>>> import numpy as np
>>> import numpy.linalg as la
>>> np.set_printoptions(precision=2, suppress=True, linewidth=140)
>>> def rd(a):
...     return np.round(a, 2) + 0
... 
>>> A = np.loadtxt("a.csv", delimiter=",")
>>> A
array([[3., 1., 2., 3., 2., 2., 2., 3., 1.],
       [0., 2., 1., 0., 0., 2., 3., 0., 1.],
       [0., 0., 3., 2., 1., 2., 0., 2., 1.],
       [0., 1., 1., 3., 1., 3., 1., 3., 1.],
       [3., 2., 1., 1., 1., 2., 3., 2., 2.],
       [0., 2., 3., 0., 2., 0., 1., 2., 0.],
       [2., 0., 0., 0., 2., 0., 2., 0., 3.],
       [1., 1., 1., 2., 3., 3., 1., 1., 1.],
       [3., 2., 3., 1., 3., 2., 3., 2., 2.]])
>>> A @ A
array([[25., 21., 30., 31., 33., 36., 30., 35., 24.],
       [ 9., 10., 14.,  3., 14.,  8., 17.,  8., 14.],
       [ 8., 12., 23., 18., 19., 22., 12., 22., 11.],
       [11., 18., 23., 19., 25., 26., 20., 24., 15.],
       [26., 20., 27., 21., 31., 27., 32., 26., 24.],
       [10., 10., 15., 12., 13., 20., 16., 12., 14.],
       [25., 12., 15., 11., 19., 14., 23., 16., 18.],
       [18., 20., 24., 17., 22., 23., 25., 26., 17.],
       [32., 24., 35., 27., 35., 35., 38., 34., 30.]])
>>> rd(la.det(A))
np.float64(-680.0)
>>> (A + A.T) / 2
array([[3. , 0.5, 1. , 1.5, 2.5, 1. , 2. , 2. , 2. ],
       [0.5, 2. , 0.5, 0.5, 1. , 2. , 1.5, 0.5, 1.5],
       [1. , 0.5, 3. , 1.5, 1. , 2.5, 0. , 1.5, 2. ],
       [1.5, 0.5, 1.5, 3. , 1. , 1.5, 0.5, 2.5, 1. ],
       [2.5, 1. , 1. , 1. , 1. , 2. , 2.5, 2.5, 2.5],
       [1. , 2. , 2.5, 1.5, 2. , 0. , 0.5, 2.5, 1. ],
       [2. , 1.5, 0. , 0.5, 2.5, 0.5, 2. , 0.5, 3. ],
       [2. , 0.5, 1.5, 2.5, 2.5, 2.5, 0.5, 1. , 1.5],
       [2. , 1.5, 2. , 1. , 2.5, 1. , 3. , 1.5, 2. ]])
>>> rd(la.matrix_power(A, 3))
array([[341., 319., 440., 355., 453., 464., 446., 449., 346.],
       [153., 112., 161., 108., 165., 155., 185., 144., 151.],
       [160., 176., 255., 198., 243., 266., 228., 250., 179.],
       [217., 222., 300., 224., 298., 313., 305., 292., 235.],
       [333., 277., 384., 302., 399., 397., 415., 385., 326.],
       [155., 148., 214., 147., 210., 196., 207., 202., 161.],
       [248., 178., 249., 207., 271., 259., 284., 256., 222.],
       [247., 225., 313., 244., 324., 331., 329., 303., 258.],
       [401., 341., 484., 380., 499., 495., 503., 481., 396.]])
>>> E = np.loadtxt("case18.csv", delimiter=",")
>>> E
array([[-0.53,  3.74,  0.01, -1.63,  0.47, -2.76,  0.75,  0.49, -1.77,  0.04],
       [-2.74, -2.84,  0.48,  0.  ,  1.13,  2.33, -3.18,  1.26, -1.18, -1.49],
       [-1.33,  1.21, -0.14,  0.76,  1.85, -2.37, -1.17,  0.28,  0.04,  0.  ],
       [-0.03,  1.33, -0.43, -1.04,  0.77, -1.08, -2.81,  0.23,  0.47,  3.39],
       [-2.7 , -1.44,  0.89, -0.73,  1.26,  0.68, -1.57,  0.88,  0.11,  0.56],
       [-0.91,  0.68,  0.4 ,  2.99, -1.54,  4.95, -3.08,  1.9 , -1.54, -0.09],
       [-1.29,  2.71,  0.96,  3.66, -0.54, -1.19, -1.1 ,  0.15, -3.14, -0.11],
       [ 2.68, -0.79, -0.51,  2.79, -0.67,  1.8 , -0.93,  3.64, -0.06, -0.22],
       [-1.38, -0.39,  0.55,  1.52,  0.08, -1.86, -0.84,  2.3 , -1.95,  0.23],
       [ 2.19, -2.38, -0.68,  1.62,  3.41,  0.19,  2.75, -0.15,  2.38, -1.78],
       [-1.  ,  0.2 , -0.57, -2.28,  0.27, -2.68,  0.83, -0.31,  1.03, -1.08],
       [-0.2 ,  2.53, -2.53,  1.18, -0.43, -5.39, -0.84, -1.52,  2.13,  0.15],
       [-2.81,  2.86, -1.06, -2.88, -0.63, -3.15, -2.15,  1.35,  0.31, -0.17],
       [-1.42, -0.27,  2.2 ,  0.05,  1.71,  3.86,  0.38,  1.47, -0.78, -1.39],
       [-1.46, -0.6 ,  0.07,  1.21, -1.03,  0.68,  0.34,  3.45, -0.83, -0.61],
       [-2.43,  1.16,  0.19,  0.19, -1.74, -0.85, -3.04,  4.69, -2.67,  0.69],
       [-2.75,  2.13, -2.1 ,  3.52, -0.32,  0.51,  2.76, -1.07,  0.52, -0.66],
       [ 1.22, -0.13, -1.22,  0.44,  0.25, -0.99, -0.7 ,  1.76, -0.47, -1.49],
       [-1.51, -0.38,  3.82, -2.05, -2.23,  0.82, -0.36, -0.42, -3.5 ,  1.81],
       [ 0.55,  0.02, -2.04, -2.52, -4.52,  1.91, -0.13,  0.65, -3.24, -1.52],
       [-0.73, -1.88, -0.43, -2.93, -1.34,  2.85,  1.06, -1.73, -3.35, -2.18],
       [ 0.01,  2.39, -3.52, -1.83,  3.22, -3.22,  2.5 ,  0.69,  3.71,  2.41],
       [-1.22, -0.28,  0.69, -1.63, -1.16, -3.1 ,  2.06, -2.04,  1.7 ,  1.5 ],
       [ 5.69,  0.65, -6.19, -0.41, -2.4 , -2.26, -1.17, -3.38, -2.69, -0.51],
       [ 2.32,  0.28, -2.31, -1.24, -0.74, -0.96,  1.18, -2.09,  1.99, -0.6 ],
       [-1.68, -0.03, -0.21, -1.17,  0.7 ,  2.32, -2.6 , -2.42, -1.47, -0.73],
       [ 1.8 ,  3.52,  0.45, -1.14,  1.  , -1.29,  0.93, -3.68,  2.22, -0.63],
       [ 1.78,  0.33,  0.98, -0.01,  0.03,  1.09,  3.45, -1.99, -2.8 ,  2.14],
       [ 3.32, -0.24,  2.15, -0.5 ,  1.38, -1.1 , -1.74, -3.19,  0.29, -0.88],
       [ 1.4 , -1.88,  0.82,  2.9 ,  0.12,  5.36,  1.07, -1.05,  2.58, -0.38]])
>>> P = E @ la.solve(E.T @ E, E.T)
>>> rd(P @ E[:, 5])
array([-2.76,  2.33, -2.37, -1.08,  0.68,  4.95, -1.19,  1.8 , -1.86,  0.19, -2.68, -5.39, -3.15,  3.86,  0.68, -0.85,  0.51, -0.99,  0.82,
        1.91,  2.85, -3.22, -3.1 , -2.26, -0.96,  2.32, -1.29,  1.09, -1.1 ,  5.36])
>>> la.matrix_rank(np.eye(30) - P)
np.int64(20)
>>> rd(la.eigvalsh(P))
array([0., 0., 0., 0., 0., 0., 0., 0., 0., 0., 0., 0., 0., 0., 0., 0., 0., 0., 0., 0., 1., 1., 1., 1., 1., 1., 1., 1., 1., 1.])
>>> np.trace(P)
np.float64(10.0)
>>> np.allclose(P @ P, P)
True
>>> C2 = A.T @ A
>>> C2
array([[32., 16., 19., 17., 25., 21., 29., 22., 22.],
       [16., 19., 20., 12., 18., 20., 24., 19., 13.],
       [19., 20., 35., 21., 27., 26., 24., 30., 16.],
       [17., 12., 21., 28., 21., 29., 17., 28., 14.],
       [25., 18., 27., 21., 33., 26., 26., 26., 21.],
       [21., 20., 26., 29., 26., 38., 28., 30., 20.],
       [29., 24., 24., 17., 26., 28., 38., 24., 25.],
       [22., 19., 30., 28., 26., 30., 24., 35., 17.],
       [22., 13., 16., 14., 21., 20., 25., 17., 22.]])
>>> rd(la.eigvalsh(C2)[::-1])
array([210.9 ,  28.65,  14.96,  12.04,   6.95,   3.81,   2.12,   0.57,   0.01])
>>> C2 = E.T @ E
>>> rd(np.trace(C2)), rd((E ** 2).sum())
(np.float64(1102.98), np.float64(1102.98))
>>> rd(la.eigvalsh(C2)[::-1])
array([311.  , 205.21, 159.18, 120.53,  76.37,  71.72,  56.45,  42.12,  33.24,  27.18])
>>> la.matrix_rank(C2)
np.int64(10)
>>> W1 = np.array([[2, 1, 0, 2, 2],
...     [2, 2, 1, 2, 3],
...     [2, 2, 2, 2, 2],
...     [0, 3, 2, 3, 1],
...     [3, 0, 2, 2, 3],
...     [2, 3, 3, 0, 0],
...     [3, 3, 3, 3, 2],
...     [0, 0, 1, 3, 2],
...     [1, 0, 1, 3, 0],
...     [2, 1, 1, 0, 2]])
>>> coef = np.array([2, 0, 0, 2, 2])
>>> hid = np.maximum(E @ W1 + coef, 0)
>>> (hid > 0).astype(int)
array([[1, 0, 0, 1, 1],
       [0, 0, 0, 0, 0],
       [0, 0, 0, 1, 1],
       [1, 0, 0, 0, 1],
       [0, 0, 1, 0, 0],
       [0, 1, 1, 1, 0],
       [0, 1, 1, 1, 1],
       [1, 1, 1, 1, 1],
       [0, 0, 0, 1, 1],
       [1, 1, 1, 1, 1],
       [0, 0, 0, 0, 0],
       [0, 0, 0, 1, 0],
       [0, 0, 0, 0, 0],
       [1, 1, 1, 1, 1],
       [0, 1, 1, 1, 1],
       [0, 0, 0, 0, 1],
       [1, 1, 1, 1, 1],
       [0, 0, 0, 1, 1],
       [0, 1, 0, 0, 0],
       [0, 0, 0, 0, 0],
       [0, 0, 0, 0, 0],
       [1, 0, 1, 1, 1],
       [1, 0, 0, 0, 0],
       [0, 0, 0, 0, 0],
       [1, 0, 0, 1, 0],
       [0, 0, 0, 0, 0],
       [1, 1, 1, 1, 1],
       [1, 1, 1, 1, 1],
       [1, 0, 0, 0, 1],
       [1, 1, 1, 1, 1]])
>>> rd((hid > 0).mean(axis=0))
array([0.43, 0.37, 0.4 , 0.57, 0.57])
>>> basis = np.array([[-6, -7], [3, 3], [9, 2], [3, 6], [0, 5]])
>>> (hid @ basis).round(6).argmax(axis=1)
array([1, 0, 1, 1, 0, 0, 1, 1, 1, 1, 0, 1, 0, 0, 1, 1, 0, 1, 0, 0, 0, 1, 0, 0, 0, 0, 1, 0, 1, 0])
>>> D = la.norm(E[:, None] - E[None], axis=-1)
>>> D.shape
(30, 30)
>>> np.unravel_index(D.round(6).argmax(), D.shape)
(np.int64(13), np.int64(23))
>>> rd(D[:5, :5])
array([[0.  , 9.8 , 4.67, 6.2 , 7.41],
       [9.8 , 0.  , 7.12, 8.13, 3.74],
       [4.67, 7.12, 0.  , 4.71, 4.76],
       [6.2 , 8.13, 4.71, 0.  , 5.48],
       [7.41, 3.74, 4.76, 5.48, 0.  ]])
>>> M = np.load("layer19.npy")
>>> M
array([[ 1.2, -1.3, -0.5,  0.1,  0.8, -1.7,  0.1],
       [ 0.8,  0.4,  2.8, -0.3,  1. ,  1.3,  1.4],
       [-0.3,  1.3, -0.3, -0.4, -1.2,  1.1, -0.3],
       [-0.4,  0.8, -0.6, -1. , -0.4,  0. ,  0.8],
       [ 0.7, -0.2, -1.2, -0.8,  0.6,  1.1,  1.3],
       [-1.7,  1.3, -0.1,  0.2, -1. , -0.6,  1.4],
       [-1.2,  0.7, -2. , -2.4,  0.2,  0. , -1. ],
       [ 0.4,  0.3, -0.1, -1.3,  0.2,  0.1, -0.6]])
>>> x = np.array([2, 1, 0, -2, -2, 0, -3])
>>> target = M @ x
>>> coef, lr = np.zeros(7), 1 / la.norm(M, 2) ** 2
>>> for i in range(6):
...     coef -= lr * M.T @ (M @ coef - target)
...     if i % 2 == 0: print(i, round(la.norm(M @ coef - target), 2))
... 
0 6.35
2 4.02
4 2.94
>>> rd(la.cond(M))
np.float64(47.04)
>>> rd(coef)
array([ 0.52,  0.5 , -0.38, -1.38, -0.51,  0.57, -2.67])
>>> Uu, sig, Vt = la.svd(M)
>>> np.argmax(sig[:-1] / (sig[1:] + 1e-6)) + 1
np.int64(6)
>>> A2 = Uu[:, :6] @ np.diag(sig[:6]) @ Vt[:6]
>>> rd(A2)
array([[ 1.19, -1.32, -0.49,  0.09,  0.78, -1.7 ,  0.1 ],
       [ 0.8 ,  0.39,  2.8 , -0.31,  0.99,  1.3 ,  1.4 ],
       [-0.31,  1.27, -0.29, -0.41, -1.22,  1.1 , -0.3 ],
       [-0.39,  0.85, -0.61, -0.97, -0.36, -0.01,  0.79],
       [ 0.7 , -0.21, -1.2 , -0.8 ,  0.59,  1.1 ,  1.3 ],
       [-1.71,  1.28, -0.09,  0.19, -1.02, -0.6 ,  1.4 ],
       [-1.2 ,  0.69, -2.  , -2.41,  0.19,  0.  , -1.  ],
       [ 0.4 ,  0.3 , -0.1 , -1.3 ,  0.2 ,  0.1 , -0.6 ]])
>>> rd(la.norm(M - A2) / la.norm(M))
np.float64(0.01)
>>> rd(la.norm(M - A2, 2)), rd(sig[6])
(np.float64(0.1), np.float64(0.1))
>>> la.matrix_rank(A2)
np.int64(6)
>>> q, r_ = la.qr(A)
>>> rd(q)
array([[-0.53,  0.15, -0.19, -0.32, -0.24, -0.42, -0.14,  0.55, -0.04],
       [ 0.  , -0.6 ,  0.25,  0.04, -0.2 ,  0.4 , -0.48,  0.37, -0.03],
       [ 0.  ,  0.  , -0.81, -0.09, -0.22,  0.42, -0.07, -0.14, -0.3 ],
       [ 0.  , -0.3 , -0.01, -0.72,  0.02, -0.16, -0.21, -0.48,  0.3 ],
       [-0.53, -0.15,  0.34,  0.02, -0.36,  0.08,  0.31, -0.39, -0.44],
       [ 0.  , -0.6 , -0.29,  0.34,  0.25, -0.56,  0.02, -0.08, -0.24],
       [-0.35,  0.3 ,  0.06,  0.17,  0.44,  0.04, -0.67, -0.27, -0.21],
       [-0.18, -0.15,  0.02, -0.36,  0.68,  0.3 ,  0.37,  0.27, -0.22],
       [-0.53, -0.15, -0.2 ,  0.31,  0.08,  0.21,  0.15, -0.07,  0.69]])
>>> rd(q.T @ q)
array([[1., 0., 0., 0., 0., 0., 0., 0., 0.],
       [0., 1., 0., 0., 0., 0., 0., 0., 0.],
       [0., 0., 1., 0., 0., 0., 0., 0., 0.],
       [0., 0., 0., 1., 0., 0., 0., 0., 0.],
       [0., 0., 0., 0., 1., 0., 0., 0., 0.],
       [0., 0., 0., 0., 0., 1., 0., 0., 0.],
       [0., 0., 0., 0., 0., 0., 1., 0., 0.],
       [0., 0., 0., 0., 0., 0., 0., 1., 0.],
       [0., 0., 0., 0., 0., 0., 0., 0., 1.]])
>>> rd(np.abs(np.diag(r_)))
array([5.66, 3.32, 3.7 , 3.7 , 2.63, 1.83, 1.51, 0.89, 0.41])
>>> q.shape, r_.shape
((9, 9), (9, 9))
